$ python -q
>>> import numpy as np
>>> from numpy import linalg as LA
>>> np.set_printoptions(precision=2, suppress=True, linewidth=160, floatmode="fixed")
>>> A = np.loadtxt("block4.csv", delimiter=",")
>>> A
array([[ 1.00, -1.00, -2.00, -2.00,  0.00,  2.00,  2.00, -2.00, -2.00, -2.00, -2.00],
       [ 2.00,  0.00, -1.00,  2.00, -1.00, -1.00,  1.00,  2.00,  1.00, -1.00,  2.00],
       [ 0.00, -2.00, -2.00,  0.00,  0.00,  1.00,  1.00,  1.00, -2.00,  2.00,  0.00],
       [-1.00,  1.00,  1.00,  2.00,  0.00,  2.00,  2.00,  2.00,  2.00,  0.00,  0.00],
       [-1.00,  0.00, -2.00,  1.00, -1.00, -2.00, -2.00, -1.00, -2.00,  0.00,  0.00],
       [-1.00,  0.00,  1.00,  2.00,  2.00, -2.00,  2.00,  2.00, -2.00, -2.00, -2.00],
       [-2.00, -1.00,  2.00,  1.00, -2.00, -2.00, -1.00, -2.00, -2.00,  2.00, -2.00],
       [ 0.00,  2.00,  0.00, -2.00,  2.00,  0.00,  0.00, -2.00, -2.00,  0.00, -2.00],
       [ 1.00,  0.00,  0.00,  1.00,  1.00,  0.00, -2.00,  1.00, -1.00, -2.00, -1.00],
       [ 0.00, -1.00,  1.00,  0.00, -2.00,  1.00, -1.00, -2.00, -1.00,  0.00,  1.00],
       [ 1.00, -1.00, -2.00,  2.00, -1.00, -1.00,  2.00,  1.00,  1.00,  0.00,  1.00]])
>>> gram = A.T @ A
>>> LA.svd(A, compute_uv=False) ** 2
array([75.09, 47.49, 42.86, 35.28, 23.93, 13.28,  9.78,  5.15,  2.64,  2.13,  0.37])
>>> np.diag(gram)
array([14.00, 13.00, 24.00, 27.00, 20.00, 24.00, 28.00, 32.00, 32.00, 21.00, 23.00])
>>> gram
array([[ 14.00,  -1.00, -10.00,  -2.00,   1.00,   5.00,   4.00,   5.00,   6.00,  -8.00,   8.00],
       [ -1.00,  13.00,   6.00,  -3.00,   9.00,   0.00,  -2.00,   1.00,   6.00,  -4.00,  -2.00],
       [-10.00,   6.00,  24.00,   2.00,   1.00,  -2.00,  -6.00,  -2.00,   4.00,   3.00,  -5.00],
       [ -2.00,  -3.00,   2.00,  27.00,  -6.00, -12.00,   5.00,  20.00,   7.00,  -2.00,   7.00],
       [  1.00,   9.00,   1.00,  -6.00,  20.00,   2.00,   5.00,   7.00,  -3.00,  -9.00, -10.00],
       [  5.00,   0.00,  -2.00, -12.00,   2.00,  24.00,   7.00,  -2.00,   7.00,  -1.00,   2.00],
       [  4.00,  -2.00,  -6.00,   5.00,   5.00,   7.00,  28.00,  13.00,   6.00,  -5.00,  -1.00],
       [  5.00,   1.00,  -2.00,  20.00,   7.00,  -2.00,  13.00,  32.00,  16.00,  -6.00,  10.00],
       [  6.00,   6.00,   4.00,   7.00,  -3.00,   7.00,   6.00,  16.00,  32.00,   1.00,  19.00],
       [ -8.00,  -4.00,   3.00,  -2.00,  -9.00,  -1.00,  -5.00,  -6.00,   1.00,  21.00,   4.00],
       [  8.00,  -2.00,  -5.00,   7.00, -10.00,   2.00,  -1.00,  10.00,  19.00,   4.00,  23.00]])
>>> np.allclose(gram, gram.T)
True
>>> LA.matrix_rank(gram)
np.int64(11)
